>>> import numpy as np
>>> from numpy import linalg as LA
>>> np.set_printoptions(suppress=True, linewidth=120)
>>> def rd(a):
...     return np.round(a, 3) + 0
... 
>>> K = np.load("mat.npy")
>>> K
array([[ 3, -2,  2,  0],
       [-4, -3, -4, -1],
       [ 4, -3, -5, -4],
       [ 3,  1,  2, -4]])
>>> ang = np.radians(2)
>>> r_ = np.eye(4)
>>> r_[1, 1] = r_[3, 3] = np.cos(ang)
>>> r_[1, 3], r_[3, 1] = -np.sin(ang), np.sin(ang)
>>> rd(r_)
array([[ 1.   ,  0.   ,  0.   ,  0.   ],
       [ 0.   ,  0.999,  0.   , -0.035],
       [ 0.   ,  0.   ,  1.   ,  0.   ],
       [ 0.   ,  0.035,  0.   ,  0.999]])
>>> B = K @ r_.T
>>> rd(B)
array([[ 3.   , -1.999,  2.   , -0.07 ],
       [-4.   , -2.963, -4.   , -1.104],
       [ 4.   , -2.859, -5.   , -4.102],
       [ 3.   ,  1.139,  2.   , -3.963]])
>>> rd(LA.det(r_)), rd(np.trace(r_))
(np.float64(1.0), np.float64(3.999))
>>> rd(LA.svd(K, compute_uv=False)), rd(LA.svd(B, compute_uv=False))
(array([8.704, 7.917, 3.328, 2.341]), array([8.704, 7.917, 3.328, 2.341]))
>>> rd(np.abs(B - K).max(axis=0))
array([0.   , 0.141, 0.   , 0.104])
>>> r0 = np.array([-6, -7, 4])
>>> rd(np.convolve(B[2], r0))
array([-24.   , -10.849,  66.01 ,  48.179,   8.716, -16.409])
>>> rd(np.array([np.convolve(row, r0, "same") for row in B]))
array([[ -9.007,  13.991, -21.576,   8.489],
       [ 45.78 ,  28.743,  22.771,  -8.271],
       [-10.849,  66.01 ,  48.179,   8.716],
       [-27.834,  -7.973,  14.332,  35.739]])
>>> M = np.abs(np.array([[2, 0, 2, 3, 3],
...     [0, -2, 2, 1, -3],
...     [2, 3, 0, 3, -2],
...     [-1, 0, -3, -1, -2],
...     [-1, -1, -1, -3, -2]])) + np.eye(5)
>>> M = M / M.sum(axis=1, keepdims=True)
>>> rd(M)
array([[0.273, 0.   , 0.182, 0.273, 0.273],
       [0.   , 0.333, 0.222, 0.111, 0.333],
       [0.182, 0.273, 0.091, 0.273, 0.182],
       [0.125, 0.   , 0.375, 0.25 , 0.25 ],
       [0.111, 0.111, 0.111, 0.333, 0.333]])
>>> P = np.triu(np.array([[-4, 2, 1, -3, 0],
...     [-2, -2, 3, 5, -2],
...     [-3, 4, 2, -5, -4],
...     [-2, -5, 1, 0, -4],
...     [4, -5, -4, -2, -4]]), 1) + np.eye(5)
>>> B = P @ M @ LA.inv(P)
>>> rd(np.trace(B)), rd(np.trace(M))
(np.float64(1.28), np.float64(1.28))
>>> rd(LA.det(B))
np.float64(-0.001)
>>> rd(np.poly(B))
array([ 1.   , -1.28 ,  0.235,  0.059, -0.015,  0.001])
>>> mat = np.load("block9.npy")
>>> mat
array([[  0.6,   1.3,  -1.5,   1.2],
       [  0.6,   0.6,  -0.2,   1.1],
       [  1.7,   0.2,   0.5,  -0.9],
       [ -0.3,  -0.8,   0.2,   0.5],
       [  1.3,   0.4,  -0.7,  -0.2],
       [  0. ,  -0.4,   0.2,  -0.8],
       [ -0.5,   0.4,  -0.7,   0. ],
       [ -0.4,  -0.2,   1.5,  -1.4],
       [  0.3,   1.3,  -0.7,   0.3],
       [  0.8,   1.7,  -1.5,   1. ],
       [  2. ,   2.3,  -0.1,  -0.7],
       [ -2.3,  -0.7,  -0.1,  -0.6],
       [ -0.5,   0.4,   0.6,  -1.7],
       [ -1.2,  -1.5,  -1. ,   1.8],
       [ 20. , -14. ,   0. ,  -2. ],
       [ -1.7,   1.3,   0.5,  -0.2],
       [ -1.6,   0.1,  -0.3,   0. ],
       [ -1.2,  -1. ,   0.9,   1.1],
       [ -0.2,  -0.6,   0.5,   1.9],
       [ -2.2,   0.1,  -1.3,  -0.3],
       [  0.2,   1.2,  -0.7,  -1.4],
       [  2.2,   0.7,  -1.4,   0.2]])
>>> cen = mat - mat.mean(axis=0)
>>> U, s, Vh = LA.svd(cen, full_matrices=False)
>>> LA.matrix_rank(cen)
np.int64(4)
>>> rd(np.abs(Vh[-1]))
array([0.183, 0.219, 0.847, 0.449])
>>> rd((s ** 2).sum() ** 2 / (s ** 4).sum())
np.float64(1.245)
>>> rd(s ** 2 / (s ** 2).sum())
array([0.894, 0.057, 0.037, 0.013])
>>> (np.sign(U[:, 0]) == np.sign(U[0, 0])).astype(int)
array([1, 1, 0, 1, 0, 1, 1, 1, 1, 1, 1, 1, 1, 1, 0, 1, 1, 1, 1, 1, 1, 0])
>>> P = mat @ LA.solve(mat.T @ mat, mat.T)
>>> LA.matrix_rank(np.eye(22) - P)
np.int64(18)
>>> rd(np.trace(P))
np.float64(4.0)
>>> A = np.load("sample6.npy")
>>> A
array([[-1.855,  2.264, -0.581],
       [-1.683,  2.1  ,  0.019],
       [-1.808,  1.894, -0.018],
       [-1.461,  2.365,  0.096],
       [-2.349,  1.862,  0.273],
       [-2.608,  1.563, -0.448],
       [-1.489,  2.232,  0.002],
       [-1.176,  1.937, -0.342],
       [-1.497,  2.669,  0.043],
       [-1.825,  2.925, -0.838],
       [-2.281,  3.131, -1.058],
       [-1.8  ,  2.61 , -0.612],
       [-1.435,  3.147, -1.223],
       [-1.918,  2.681, -1.63 ],
       [-1.988,  2.945, -1.138],
       [-2.312,  3.217, -1.551],
       [-1.916,  3.19 , -0.609],
       [-2.052,  3.209, -1.365],
       [ 0.922, -2.852,  3.571],
       [ 0.573, -3.34 ,  2.429],
       [ 0.567, -3.419,  2.361],
       [ 0.65 , -2.989,  3.398],
       [ 1.095, -3.475,  2.874],
       [ 0.557, -2.822,  2.986],
       [ 1.39 , -3.352,  3.226],
       [ 0.623, -2.667,  2.647],
       [ 1.346, -3.181,  3.184]])
>>> ang = np.radians(135)
>>> r_ = np.eye(3)
>>> r_[1, 1] = r_[0, 0] = np.cos(ang)
>>> r_[1, 0], r_[0, 1] = -np.sin(ang), np.sin(ang)
>>> rd(r_)
array([[-0.707,  0.707,  0.   ],
       [-0.707, -0.707,  0.   ],
       [ 0.   ,  0.   ,  1.   ]])
>>> B = A @ r_.T
>>> rd(LA.svd(A, compute_uv=False)), rd(LA.svd(B, compute_uv=False))
(array([18.272,  6.218,  1.935]), array([18.272,  6.218,  1.935]))
>>> rd(np.abs(B - A).max(axis=0))
array([6.222, 5.436, 0.   ])
>>> x = np.array([2, 0, -2])
>>> target = A @ x
>>> beta, lr = np.zeros(3), 1 / LA.norm(A, 2) ** 2
>>> for i in range(3):
...     beta -= lr * A.T @ (A @ beta - target)
...     if i % 1 == 0: print(i, round(LA.norm(A @ beta - target), 3))
... 
0 15.314
1 13.548
2 11.986
>>> rd(beta)
array([ 0.495, -0.036, -0.706])
>>> rd(LA.cond(A))
np.float64(9.444)
>>> m1 = np.load("x.npy")
>>> m1
array([[1. , 0. , 0. ],
       [0. , 0.5, 0.5],
       [0. , 0. , 1. ]])
>>> q, V = LA.qr(m1[:, :2])[0], LA.qr(m1[:, 2:])[0]
>>> s = LA.svd(q.T @ V, compute_uv=False)
>>> rd(s)
array([0.447])
>>> (s > 0.9).sum()
np.int64(0)
>>> E = np.load("test19.npy")
>>> E
array([[ 2,  0,  2,  4],
       [ 0,  0,  0,  0],
       [ 2,  0,  2,  4],
       [ 6,  0,  6, 12],
       [ 0,  0,  0,  0]])
>>> G = E.T @ E
>>> rd(LA.svd(E, compute_uv=False) ** 2)
array([264.,   0.,   0.,   0.])
>>> G
array([[ 44,   0,  44,  88],
       [  0,   0,   0,   0],
       [ 44,   0,  44,  88],
       [ 88,   0,  88, 176]])
>>> (E @ E.T).shape
(5, 5)
>>> LA.matrix_rank(G)
np.int64(1)
>>> np.trace(G), (E ** 2).sum()
(np.int64(264), np.int64(264))
>>> rng = np.random.default_rng(480854)
>>> labels = rng.permutation(4)
>>> labels
array([0, 3, 2, 1])
>>> B = G[labels][:, labels]
>>> np.allclose(B, G)
False
>>> np.diag(B)
array([ 44, 176,  44,   0])
>>> X = np.array([[-2, -1, 3, -1, -4], [2, -4, 4, -3, 1], [-5, 5, -1, 0, -2]])
>>> x = np.array([1, 0, 5, 3])
>>> target = K @ x
>>> beta, lr = np.zeros(4), 1 / LA.norm(K, 2) ** 2
>>> for i in range(25):
...     beta -= lr * K.T @ (K @ beta - target)
...     if i % 5 == 0: print(i, round(LA.norm(K @ beta - target), 3))
... 
0 8.796
5 3.913
10 2.049
15 1.166
20 0.716
>>> rd(beta)
array([1.053, 0.159, 4.882, 3.044])
>>> r0, r1 = X[2], X[0]
>>> r0 @ r0
np.int64(55)
>>> r0 @ r1
np.int64(10)
>>> pr = (r0 @ r1) / (r0 @ r0) * r0
>>> rd(LA.norm(r0 + r1) ** 2 + LA.norm(r0 - r1) ** 2)
np.float64(172.0)
>>> rd(pr)
array([-0.909,  0.909, -0.182,  0.   , -0.364])
>>> np.outer(r0, r1)
array([[ 10,   5, -15,   5,  20],
       [-10,  -5,  15,  -5, -20],
       [  2,   1,  -3,   1,   4],
       [  0,   0,   0,   0,   0],
       [  4,   2,  -6,   2,   8]])
>>> rd((r1 - pr) @ r0)
np.float64(0.0)
>>> LA.matrix_rank(np.outer(r0, r1))
np.int64(1)
>>> J = np.load("m.npy")
>>> J
array([[ 4,  0, -1,  2],
       [ 0,  0,  4,  5],
       [-1,  4,  2,  1],
       [ 2,  5,  1, -6]])
>>> rd(LA.eigvalsh(J).min())
np.float64(-9.151)
>>> x = np.array([-1, -3, 3, 1])
>>> target = J @ x
>>> target
array([ -5,  17,  -4, -20])
>>> rd(LA.solve(J.T, J[3]))
array([0., 0., 0., 1.])
>>> rd(LA.solve(J, target))
array([-1., -3.,  3.,  1.])
>>> rd(LA.solve(J, target + J[:, 1]))
array([-1., -2.,  3.,  1.])
>>> vals, V = LA.eig(J)
>>> rd(vals)
array([-9.151, -1.892,  4.596,  6.447])
>>> rd(np.sort(LA.eigvals(LA.inv(J))))
array([-0.529, -0.109,  0.155,  0.218])
>>> np.argsort(-LA.norm(E, axis=0).round(6), kind="stable")[:3]
array([3, 0, 2])
>>> B = LA.inv(J)
>>> (np.abs(B) > 1e-9).astype(int)
array([[1, 1, 1, 1],
       [1, 1, 1, 1],
       [1, 1, 1, 1],
       [1, 1, 1, 1]])
>>> rd(B)
array([[ 0.168,  0.08 , -0.127,  0.101],
       [ 0.08 , -0.113,  0.277, -0.021],
       [-0.127,  0.277, -0.195,  0.156],
       [ 0.101, -0.021,  0.156, -0.125]])
>>> rd(LA.cond(J))
np.float64(4.836)
>>> rd(J @ B)
array([[1., 0., 0., 0.],
       [0., 1., 0., 0.],
       [0., 0., 1., 0.],
       [0., 0., 0., 1.]])
>>> rd(LA.det(J) * B)
array([[  86.,   41.,  -65.,   52.],
       [  41.,  -58.,  142.,  -11.],
       [ -65.,  142., -100.,   80.],
       [  52.,  -11.,   80.,  -64.]])
>>> rd(LA.inv(B))
array([[ 4.,  0., -1.,  2.],
       [ 0.,  0.,  4.,  5.],
       [-1.,  4.,  2.,  1.],
       [ 2.,  5.,  1., -6.]])
>>> rd(LA.det(J) * LA.det(B))
np.float64(1.0)
